% python3 -q
>>> import numpy as np
>>> import numpy.linalg as la
>>> np.set_printoptions(suppress=True, linewidth=200)
>>> A = np.loadtxt("sample4.csv", delimiter=",")
>>> print(A)
[[0. 0. 2. 1. 2. 2. 2. 2.]
 [0. 0. 0. 1. 1. 1. 2. 0.]
 [1. 1. 2. 0. 2. 1. 1. 2.]
 [2. 2. 0. 0. 2. 2. 1. 2.]
 [2. 2. 2. 1. 2. 1. 0. 1.]
 [1. 1. 1. 0. 0. 1. 1. 0.]
 [0. 1. 1. 1. 2. 1. 0. 2.]
 [1. 1. 0. 1. 2. 2. 2. 1.]]
>>> rng = np.random.default_rng(9963)
>>> z = rng.permutation(8)
>>> print(z)
[5 0 1 7 6 3 2 4]
>>> out = A[z][:, z]
>>> print(np.trace(out))
6.0
>>> print(np.allclose(out, A))
False
>>> print(np.diag(out))
[1. 0. 0. 1. 0. 0. 2. 2.]
>>> print(np.round(la.svd(A, compute_uv=False), 2))
[9.55 3.3  2.77 2.03 1.53 0.73 0.41 0.07]
>>> print(np.diff(A, axis=0))
[[ 0.  0. -2.  0. -1. -1.  0. -2.]
 [ 1.  1.  2. -1.  1.  0. -1.  2.]
 [ 1.  1. -2.  0.  0.  1.  0.  0.]
 [ 0.  0.  2.  1.  0. -1. -1. -1.]
 [-1. -1. -1. -1. -2.  0.  1. -1.]
 [-1.  0.  0.  1.  2.  0. -1.  2.]
 [ 1.  0. -1.  0.  0.  1.  2. -1.]]
>>> print(A - A[0])
[[ 0.  0.  0.  0.  0.  0.  0.  0.]
 [ 0.  0. -2.  0. -1. -1.  0. -2.]
 [ 1.  1.  0. -1.  0. -1. -1.  0.]
 [ 2.  2. -2. -1.  0.  0. -1.  0.]
 [ 2.  2.  0.  0.  0. -1. -2. -1.]
 [ 1.  1. -1. -1. -2. -1. -1. -2.]
 [ 0.  1. -1.  0.  0. -1. -2.  0.]
 [ 1.  1. -2.  0.  0.  0.  0. -1.]]
>>> print(np.unravel_index(np.abs(A).argmax(), A.shape))
(np.int64(0), np.int64(2))
>>> print(A.sum(axis=1))
[11.  5. 10. 11. 11.  5.  8. 10.]
>>> print(np.abs(A).max())
2.0
>>> print(la.matrix_rank(A))
8
>>> vec = np.array([2, 2, 0, 1, -3, 3, 1, 1])
>>> rhs = A @ vec
>>> print(rhs)
[ 5.  3.  4. 11.  7.  8.  2.  8.]
>>> print(np.round(la.solve(A, rhs + A[:, 5]), 2) + 0)
[ 2.  2.  0.  1. -3.  4.  1.  1.]
>>> print(np.round(la.solve(A, -2 * rhs), 2))
[-4. -4.  0. -2.  6. -6. -2. -2.]
